In [1]: import numpy as np

In [2]: np.set_printoptions(precision=1, suppress=True, linewidth=160)

In [3]: J = np.array([[9, 9, 3, 6, 5, 1],
   ...:     [0, 1, 5, 6, 0, 1],
   ...:     [0, 3, 5, 5, 6, 8],
   ...:     [0, 2, 4, 4, 3, 1],
   ...:     [9, 2, 4, 6, 5, 2],
   ...:     [0, 1, 5, 5, 2, 7]])

In [4]: J
Out[4]: 
array([[9, 9, 3, 6, 5, 1],
       [0, 1, 5, 6, 0, 1],
       [0, 3, 5, 5, 6, 8],
       [0, 2, 4, 4, 3, 1],
       [9, 2, 4, 6, 5, 2],
       [0, 1, 5, 5, 2, 7]])

In [5]: rng = np.random.default_rng(2868)

In [6]: lab = rng.permutation(6)

In [7]: lab
Out[7]: array([5, 3, 0, 1, 4, 2])

In [8]: out = J[lab][:, lab]

In [9]: np.allclose(out, J)
Out[9]: False

In [10]: np.sort(np.abs(np.linalg.eigvals(out)))
Out[10]: array([ 0.4,  4.3,  4.3,  4.6,  7.8, 21.9])

In [11]: out
Out[11]: 
array([[7, 5, 0, 1, 2, 5],
       [1, 4, 0, 2, 3, 4],
       [1, 6, 9, 9, 5, 3],
       [1, 6, 0, 1, 0, 5],
       [2, 6, 9, 2, 5, 4],
       [8, 5, 0, 3, 6, 5]])

In [12]: blk = np.stack([J, -3 * J, J[::-1]])

In [13]: np.linalg.matrix_rank(blk.reshape(3, -1))
Out[13]: np.int64(2)

In [14]: blk.sum(axis=0)
Out[14]: 
array([[-18, -17,  -1,  -7,  -8,   5],
       [  9,   0,  -6,  -6,   5,   0],
       [  0,  -4,  -6,  -6,  -9, -15],
       [  0,  -1,  -3,  -3,   0,   6],
       [-18,  -3,  -3,  -6, -10,  -3],
       [  9,   7,  -7,  -4,   1, -13]])

In [15]: out = J / np.linalg.norm(J, axis=1, keepdims=True)

In [16]: gram = out @ out.T

In [17]: gram
Out[17]: 
array([[1. , 0.5, 0.6, 0.7, 0.9, 0.5],
       [0.5, 1. , 0.7, 0.9, 0.6, 0.8],
       [0.6, 0.7, 1. , 0.8, 0.6, 0.9],
       [0.7, 0.9, 0.8, 1. , 0.7, 0.8],
       [0.9, 0.6, 0.6, 0.7, 1. , 0.6],
       [0.5, 0.8, 0.9, 0.8, 0.6, 1. ]])

In [18]: round(float(np.degrees(np.arccos(np.clip(gram[5, 4], -1, 1)))), 1)
Out[18]: 54.7

In [19]: gram[5]
Out[19]: array([0.5, 0.8, 0.9, 0.8, 0.6, 1. ])

In [20]: (gram - 2 * np.eye(6)).round(6).argmax(axis=1)
Out[20]: array([4, 3, 5, 1, 0, 2])

In [21]: np.argwhere(np.triu(np.abs(gram) > 0.95, 1))
Out[21]: array([], shape=(0, 2), dtype=int64)

In [22]: lab = rng.permutation(6)

In [23]: out = J[:, lab] * rng.choice([-1, 1], 6)

In [24]: out
Out[24]: 
array([[5, 9, 3, 9, 6, 1],
       [0, 0, 5, 1, 6, 1],
       [6, 0, 5, 3, 5, 8],
       [3, 0, 4, 2, 4, 1],
       [5, 9, 4, 2, 6, 2],
       [2, 0, 5, 1, 5, 7]])

In [25]: U, _, VT = np.linalg.svd(J.T @ out)

In [26]: lab
Out[26]: array([4, 0, 2, 1, 3, 5])

In [27]: np.round(U @ VT, 1) + 0
Out[27]: 
array([[0., 1., 0., 0., 0., 0.],
       [0., 0., 0., 1., 0., 0.],
       [0., 0., 1., 0., 0., 0.],
       [0., 0., 0., 0., 1., 0.],
       [1., 0., 0., 0., 0., 0.],
       [0., 0., 0., 0., 0., 1.]])

In [28]: X = np.load("dump.npy")

In [29]: X
Out[29]: 
array([[  9,   4,   6,   0,  -7,  -2,  -1,  10,  -3,   5],
       [  4,   6,   0,   0,  -2,   1,   2,   8,   2,   0],
       [  6,   0,   9,   1,  -2,  -6,  -4,   2,  -8,   6],
       [  0,   0,   1,  13,   8,  -2,   2,  -2,   2,   8],
       [ -7,  -2,  -2,   8,  13,  -2,   1, -10,   1,   1],
       [ -2,   1,  -6,  -2,  -2,   5,   3,   2,   6,  -4],
       [ -1,   2,  -4,   2,   1,   3,   3,   2,   5,  -1],
       [ 10,   8,   2,  -2, -10,   2,   2,  16,   2,   2],
       [ -3,   2,  -8,   2,   1,   6,   5,   2,   9,  -3],
       [  5,   0,   6,   8,   1,  -4,  -1,   2,  -3,   9]])

In [30]: round(np.linalg.norm(J, 1), 1), round(np.linalg.norm(J, np.inf), 1)
Out[30]: (np.float64(32.0), np.float64(33.0))

In [31]: round(float(np.linalg.norm(J) ** 2 / np.linalg.norm(J, 2) ** 2), 1)
Out[31]: 1.3

In [32]: np.round(np.linalg.norm(J, "nuc"), 1)
Out[32]: np.float64(48.9)

In [33]: np.linalg.norm(J, axis=0)
Out[33]: array([12.7, 10. , 10.8, 13.2,  9.9, 11. ])

In [34]: round(np.linalg.norm(J, 2), 1)
Out[34]: np.float64(24.0)

In [35]: evals, evecs = np.linalg.eigh(X)

In [36]: np.round(np.abs(evecs[:, -1]), 1) + 0
Out[36]: array([0.5, 0.2, 0.3, 0.2, 0.5, 0. , 0. , 0.6, 0.1, 0.1])

In [37]: np.linalg.eigvalsh(X + -2 * np.eye(10))
Out[37]: array([-2. , -2. , -2. , -2. , -2. , -2. ,  3.1, 18.7, 27.6, 34.6])

In [38]: np.round(evecs.T @ evecs, 1) + 0
Out[38]: 
array([[1., 0., 0., 0., 0., 0., 0., 0., 0., 0.],
       [0., 1., 0., 0., 0., 0., 0., 0., 0., 0.],
       [0., 0., 1., 0., 0., 0., 0., 0., 0., 0.],
       [0., 0., 0., 1., 0., 0., 0., 0., 0., 0.],
       [0., 0., 0., 0., 1., 0., 0., 0., 0., 0.],
       [0., 0., 0., 0., 0., 1., 0., 0., 0., 0.],
       [0., 0., 0., 0., 0., 0., 1., 0., 0., 0.],
       [0., 0., 0., 0., 0., 0., 0., 1., 0., 0.],
       [0., 0., 0., 0., 0., 0., 0., 0., 1., 0.],
       [0., 0., 0., 0., 0., 0., 0., 0., 0., 1.]])

In [39]: np.round(np.linalg.svd(X, compute_uv=False), 1) + 0
Out[39]: array([36.6, 29.6, 20.7,  5.1,  0. ,  0. ,  0. ,  0. ,  0. ,  0. ])
